$ python -q
>>> import numpy as np
>>> np.set_printoptions(precision=1, suppress=True, linewidth=160, legacy="1.25")
>>> mat = np.load("a.npy")
>>> mat
array([[ 2,  3,  4,  5,  6,  7,  8],
       [ 9, 10, 11, 12, 13, 14, 15],
       [16, 17, 18, 19, 20, 21, 22],
       [23, 24, 25, 26, 27, 28, 29],
       [30, 31, 32, 33, 34, 35, 36],
       [37, 38, 39, 40, 41, 42, 43]])
>>> rng = np.random.default_rng(91702)
>>> Y = mat + rng.integers(-2, 3, (6, 2)) @ rng.integers(-2, 3, (2, 7))
>>> print(Y)
[[ 0  4  3  6  7  9  8]
 [ 8  9 11 11 14 14 16]
 [13 20 16 22 21 25 21]
 [28 20 28 22 25 22 30]
 [27 34 30 36 35 39 35]
 [36 40 38 42 41 44 42]]
>>> Y - mat
array([[-2,  1, -1,  1,  1,  2,  0],
       [-1, -1,  0, -1,  1,  0,  1],
       [-3,  3, -2,  3,  1,  4, -1],
       [ 5, -4,  3, -4, -2, -6,  1],
       [-3,  3, -2,  3,  1,  4, -1],
       [-1,  2, -1,  2,  0,  2, -1]])
>>> print(np.abs(Y - mat).sum(axis=1))
[ 8  5 17 25 17  9]
>>> print(np.linalg.matrix_rank(Y - mat, tol=1e-8))
2
>>> np.round(np.linalg.svd(Y - mat, compute_uv=False), 1) + 0
array([15.1,  2.8,  0. ,  0. ,  0. ,  0. ])
>>> Uu, sigma, VT = np.linalg.svd(mat)
>>> sigma.round(1) + 0
array([165.5,   6.1,   0. ,   0. ,   0. ,   0. ])
>>> Y = Uu[:, :2] @ np.diag(sigma[:2]) @ VT[:2]
>>> Y
array([[ 2.,  3.,  4.,  5.,  6.,  7.,  8.],
       [ 9., 10., 11., 12., 13., 14., 15.],
       [16., 17., 18., 19., 20., 21., 22.],
       [23., 24., 25., 26., 27., 28., 29.],
       [30., 31., 32., 33., 34., 35., 36.],
       [37., 38., 39., 40., 41., 42., 43.]])
>>> round(float(np.abs(mat - Y).max()), 1)
0.0
>>> np.round(np.linalg.norm(mat - Y) / np.linalg.norm(mat), 1)
0.0
>>> np.linalg.matrix_rank(Y)
2
>>> vec = np.array([-8, 6, 3, 5, 0, -1, 5])
>>> h = np.maximum(Y @ vec, 0)
>>> print(np.tanh(Y @ vec))
[1. 1. 1. 1. 1. 1.]
>>> print(h)
[ 72. 142. 212. 282. 352. 422.]
>>> M = np.array([[0, -1, 0, 2, 0],
...     [0, 0, 0, 0, 0],
...     [0, -1, 0, 0, 0],
...     [0, 0, 0, 0, 3],
...     [0, 0, 0, 0, 0],
...     [0, 0, 0, -2, 0],
...     [0, -2, -1, 1, 0]])
>>> Uu, sigma, VT = np.linalg.svd(M)
>>> vecs = VT[:(sigma > 1e-8).sum()]
>>> vec = M[2] + -3 * M[5] + rng.integers(2) * np.eye(5)[2]
>>> print(vec)
[ 0. -1.  0.  6.  0.]
>>> round(np.linalg.norm(vec - vecs.T @ vecs @ vec), 1)
0.0
>>> np.diag(vecs.T @ vecs)
array([0., 1., 1., 1., 1.])
>>> np.linalg.matrix_rank(np.vstack([M, vec]))
4
>>> np.round(vecs.T @ vecs, 1) + 0
array([[0., 0., 0., 0., 0.],
       [0., 1., 0., 0., 0.],
       [0., 0., 1., 0., 0.],
       [0., 0., 0., 1., 0.],
       [0., 0., 0., 0., 1.]])
>>> rank = np.linalg.matrix_rank(M)
>>> rank
4
>>> null = np.linalg.svd(M)[2][rank:].T
>>> np.allclose(M @ null, 0)
True
>>> print(null[:, 0] / null[np.abs(null[:, 0]).round(6).argmax(), 0])
[1. 0. 0. 0. 0.]
>>> [int(np.linalg.matrix_rank(np.delete(M, i, axis=0))) for i in range(7)]
[4, 4, 4, 3, 4, 4, 3]
>>> null.shape
(5, 1)
>>> [int(np.linalg.matrix_rank(M[:, :j + 1])) for j in range(5)]
[0, 1, 2, 3, 4]
>>> null @ null.T
array([[1., 0., 0., 0., 0.],
       [0., 0., 0., 0., 0.],
       [0., 0., 0., 0., 0.],
       [0., 0., 0., 0., 0.],
       [0., 0., 0., 0., 0.]])
>>> np.linalg.matrix_rank(M.T @ M), np.linalg.matrix_rank(M @ M.T)
(4, 4)
